$ python -q
>>> import numpy as np
>>> np.set_printoptions(precision=3, suppress=True, linewidth=200)
>>> A = np.loadtxt("mat.csv", delimiter=",")
>>> print(A)
[[  1.861  -3.581 -13.223]
 [  1.291  -2.765  -7.431]
 [  1.261  -2.738  -7.226]
 [  0.57   -2.278  -3.758]
 [  0.487  -2.235  -3.453]
 [ -0.23   -1.874  -1.468]
 [ -0.321  -1.814  -1.278]
 [ -0.447  -1.711  -1.03 ]
 [ -0.494  -1.66   -0.937]
 [ -0.589  -1.508  -0.738]
 [ -0.617  -1.42   -0.659]
 [ -0.617  -1.141  -0.491]
 [ -0.22   -0.31   -0.146]
 [  5.999   6.13    5.648]
 [  8.022   8.02    8.026]
 [ 10.398  10.214  11.007]
 [ 12.432  12.079  13.688]
 [ 18.081  17.219  21.62 ]
 [ 18.738  17.815  22.582]
 [ 19.385  18.402  23.536]
 [ 20.03   18.986  24.494]
 [ 22.507  21.228  28.227]
 [ 28.482  26.629  37.563]]
>>> T = np.stack([A, 5 * A, A[::-1]])
>>> print(np.linalg.matrix_rank(T))
[3 3 3]
>>> print(np.linalg.norm(T, axis=(1, 2)))
[105.286 526.43  105.286]
>>> print(np.einsum("bij,cij->bc", T, T))
[[ 11085.149  55425.743  -2790.555]
 [ 55425.743 277128.715 -13952.774]
 [ -2790.555 -13952.774  11085.149]]
>>> Xs = (A - A.mean(axis=0)) / A.std(axis=0)
>>> print(Xs.std(axis=0))
[1. 1. 1.]
>>> c = np.linalg.lstsq(np.delete(Xs, 2, axis=1), Xs[:, 2])[0]
>>> print(np.round(1 - np.var(Xs[:, 2] - np.delete(Xs, 2, axis=1) @ c), 3))
0.978
>>> feats = np.load("sample12.npy")
>>> print(feats)
[[ 1 -1  1]
 [ 1  0  0]
 [ 1  1  1]
 [ 1  2  4]]
>>> Xs = A - A.mean(axis=0)
>>> evecs = np.linalg.svd(Xs)[2][:1]
>>> B = Xs - Xs @ evecs.T @ evecs
>>> print(B.std(axis=0))
[1.574 0.725 1.458]
>>> print(np.round(np.linalg.norm(B) / np.linalg.norm(Xs), 3))
0.121
>>> print((Xs @ evecs.T).std(axis=0))
[18.623]
>>> print(np.linalg.norm(B, axis=1).round(6).argmax())
0
>>> print(np.diag(evecs.T @ evecs))
[0.237 0.265 0.498]
>>> print(np.cov(Xs @ evecs.T, rowvar=False))
362.56763182553254
>>> C2 = feats.T @ feats
>>> print(np.trace(C2), (feats ** 2).sum())
28 28
>>> B = feats / np.sqrt((feats ** 2).mean(axis=1, keepdims=True))
>>> print(np.linalg.norm(B, axis=1))
[1.732 1.732 1.732 1.732]
>>> print(feats - feats.mean(axis=1, keepdims=True))
[[ 0.667 -1.333  0.667]
 [ 0.667 -0.333 -0.333]
 [ 0.     0.     0.   ]
 [-1.333 -0.333  1.667]]
